$ ipython --no-banner

In [1]: import numpy as np

In [2]: import numpy.linalg as la

In [3]: np.set_printoptions(precision=3, suppress=True, linewidth=120)

In [4]: tidy = lambda a: np.round(a, 3) + 0

In [5]: K = np.array([[1, 0, 0, 0, 0, 0, 0],
   ...:     [0, 1, 0, 0, 0, 0, 0],
   ...:     [0, 0, 3, 0, 0, 0, 0],
   ...:     [0, 0, 0, 2, 0, 0, 0],
   ...:     [0, 0, 0, 0, 3, 0, 0],
   ...:     [0, 0, 0, 0, 0, -1, 0],
   ...:     [0, 0, 0, 0, 0, 0, -2]])

In [6]: th = np.radians(180)

In [7]: R = np.eye(7)

In [8]: R[5, 5] = R[1, 1] = np.cos(th)

In [9]: R[5, 1], R[1, 5] = -np.sin(th), np.sin(th)

In [10]: tidy(R)
Out[10]: 
array([[ 1.,  0.,  0.,  0.,  0.,  0.,  0.],
       [ 0., -1.,  0.,  0.,  0.,  0.,  0.],
       [ 0.,  0.,  1.,  0.,  0.,  0.,  0.],
       [ 0.,  0.,  0.,  1.,  0.,  0.,  0.],
       [ 0.,  0.,  0.,  0.,  1.,  0.,  0.],
       [ 0.,  0.,  0.,  0.,  0., -1.,  0.],
       [ 0.,  0.,  0.,  0.,  0.,  0.,  1.]])

In [11]: M2 = K @ R.T

In [12]: tidy(la.det(R)), np.trace(R)
Out[12]: (np.float64(1.0), np.float64(3.0))

In [13]: np.allclose(la.norm(K, axis=1), la.norm(M2, axis=1))
Out[13]: True

In [14]: np.allclose(K @ K.T, M2 @ M2.T)
Out[14]: True

In [15]: tidy(la.svd(K, compute_uv=False)), tidy(la.svd(M2, compute_uv=False))
Out[15]: (array([3., 3., 2., 2., 1., 1., 1.]), array([3., 3., 2., 2., 1., 1., 1.]))

In [16]: m1 = np.array([[-1, 3, 3], [3, -1, 3], [3, 3, -1]])

In [17]: print(tidy(la.det(m1.T)))
80.0

In [18]: print(np.einsum("ii->", m1))
-3

In [19]: tidy(la.eigvals(m1).sum().real)
Out[19]: np.float64(-3.0)

In [20]: tidy(la.det(m1[::-1]))
Out[20]: np.float64(-80.0)

In [21]: f, v = m1[0], m1[1]

In [22]: f @ f
Out[22]: np.int64(19)

In [23]: p = (f @ v) / (f @ f) * f

In [24]: print(la.matrix_rank(np.outer(f, v)))
1

In [25]: tidy(v - p)
Out[25]: array([ 3.158, -1.474,  2.526])

In [26]: f = np.array([1, -2, -2, 2])

In [27]: feats = f[np.abs(np.subtract.outer(np.arange(4), np.arange(4)))]

In [28]: feats
Out[28]: 
array([[ 1, -2, -2,  2],
       [-2,  1, -2, -2],
       [-2, -2,  1, -2],
       [ 2, -2, -2,  1]])

In [29]: # symmetric

In [30]: np.einsum("ii->", feats)
Out[30]: np.int64(4)

In [31]: tidy(la.det(2 * feats)), tidy(la.det(feats))
Out[31]: (np.float64(912.0), np.float64(57.0))

In [32]: np.einsum("ij,ji->", feats, feats)
Out[32]: np.int64(52)

In [33]: tidy(la.eigvals(feats))
Out[33]: array([ 5.472, -3.472, -1.   ,  3.   ])

In [34]: print(tidy(la.det(feats[::-1])))
57.0

In [35]: vec = np.array([-2, -5, 4, -5])

In [36]: np.sign((feats @ vec).round(6))
Out[36]: array([-1,  1,  1, -1])

In [37]: print(feats @ (2 * vec))
[-20   2  56 -14]

In [38]: feats * vec
Out[38]: 
array([[ -2,  10,  -8, -10],
       [  4,  -5,  -8,  10],
       [  4,  10,   4,  10],
       [ -4,  10,  -8,  -5]])
